% python3 -q
>>> import numpy as np
>>> np.set_printoptions(suppress=True, linewidth=120)
>>> m1 = np.array([[0.5, 0.0, 0.0, 0.5],
...     [0.0, 0.67, 0.33, 0.0],
...     [0.0, 0.0, 1.0, 0.0],
...     [0.0, 0.5, 0.0, 0.5]])
>>> x0 = np.array([2, 1, -2, -4])
>>> m1 @ np.ones(4)
array([1., 1., 1., 1.])
>>> np.round((m1 * x0).sum(axis=1), 2)
array([-1.  ,  0.01, -2.  , -1.5 ])
>>> np.sign((m1 @ x0).round(6))
array([-1.,  1., -1., -1.])
>>> B = np.array([[-3, 2, -3, -2, 2, -2, -1, -2, -2, -1],
...     [-1, -2, 1, 2, -2, -1, 0, 0, 2, -3],
...     [-2, 3, -3, 0, -2, 0, 2, -3, -3, -2],
...     [2, -1, -2, 0, -1, 2, 2, -3, -1, -1],
...     [3, -3, 0, 2, -3, -2, 1, 2, -2, 2],
...     [-2, 1, -3, 0, -1, -3, 3, -2, -3, 2],
...     [3, -2, -2, -1, 0, -1, -3, -3, 0, 2],
...     [-2, -2, -3, 1, -1, 0, 1, 3, 1, 1],
...     [-2, 1, 0, 3, -3, -1, -2, -3, 3, 2],
...     [1, -1, 0, 1, 3, 2, -3, 0, -1, 2]])
>>> B[-1] = B[0]
>>> E = B + 0.3 * np.eye(10)
>>> E
array([[-2.7,  2. , -3. , -2. ,  2. , -2. , -1. , -2. , -2. , -1. ],
       [-1. , -1.7,  1. ,  2. , -2. , -1. ,  0. ,  0. ,  2. , -3. ],
       [-2. ,  3. , -2.7,  0. , -2. ,  0. ,  2. , -3. , -3. , -2. ],
       [ 2. , -1. , -2. ,  0.3, -1. ,  2. ,  2. , -3. , -1. , -1. ],
       [ 3. , -3. ,  0. ,  2. , -2.7, -2. ,  1. ,  2. , -2. ,  2. ],
       [-2. ,  1. , -3. ,  0. , -1. , -2.7,  3. , -2. , -3. ,  2. ],
       [ 3. , -2. , -2. , -1. ,  0. , -1. , -2.7, -3. ,  0. ,  2. ],
       [-2. , -2. , -3. ,  1. , -1. ,  0. ,  1. ,  3.3,  1. ,  1. ],
       [-2. ,  1. ,  0. ,  3. , -3. , -1. , -2. , -3. ,  3.3,  2. ],
       [-3. ,  2. , -3. , -2. ,  2. , -2. , -1. , -2. , -2. , -0.7]])
>>> B = np.linalg.invert(E)
Traceback (most recent call last):
  File "<python-input-11>", line 1, in <module>
    B = np.linalg.invert(E)
        ^^^^^^^^^^^^^^^^
AttributeError: module 'numpy.linalg' has no attribute 'invert'
>>> B = np.linalg.inv(E)
>>> (np.abs(B) > 1e-9).astype(int)
array([[1, 1, 1, 1, 1, 1, 1, 1, 1, 1],
       [1, 1, 1, 1, 1, 1, 1, 1, 1, 1],
       [1, 1, 1, 1, 1, 1, 1, 1, 1, 1],
       [1, 1, 1, 1, 1, 1, 1, 1, 1, 1],
       [1, 1, 1, 1, 1, 1, 1, 1, 1, 1],
       [1, 1, 1, 1, 1, 1, 1, 1, 1, 1],
       [1, 1, 1, 1, 1, 1, 1, 1, 1, 1],
       [1, 1, 1, 1, 1, 1, 1, 1, 1, 1],
       [1, 1, 1, 1, 1, 1, 1, 1, 1, 1],
       [1, 1, 1, 1, 1, 1, 1, 1, 1, 1]])
>>> print(round(float(np.linalg.det(E) * np.linalg.det(B)), 2))
1.0
>>> np.round(np.linalg.inv(B), 2) + 0
array([[-2.7,  2. , -3. , -2. ,  2. , -2. , -1. , -2. , -2. , -1. ],
       [-1. , -1.7,  1. ,  2. , -2. , -1. ,  0. ,  0. ,  2. , -3. ],
       [-2. ,  3. , -2.7,  0. , -2. ,  0. ,  2. , -3. , -3. , -2. ],
       [ 2. , -1. , -2. ,  0.3, -1. ,  2. ,  2. , -3. , -1. , -1. ],
       [ 3. , -3. ,  0. ,  2. , -2.7, -2. ,  1. ,  2. , -2. ,  2. ],
       [-2. ,  1. , -3. ,  0. , -1. , -2.7,  3. , -2. , -3. ,  2. ],
       [ 3. , -2. , -2. , -1. ,  0. , -1. , -2.7, -3. ,  0. ,  2. ],
       [-2. , -2. , -3. ,  1. , -1. ,  0. ,  1. ,  3.3,  1. ,  1. ],
       [-2. ,  1. ,  0. ,  3. , -3. , -1. , -2. , -3. ,  3.3,  2. ],
       [-3. ,  2. , -3. , -2. ,  2. , -2. , -1. , -2. , -2. , -0.7]])
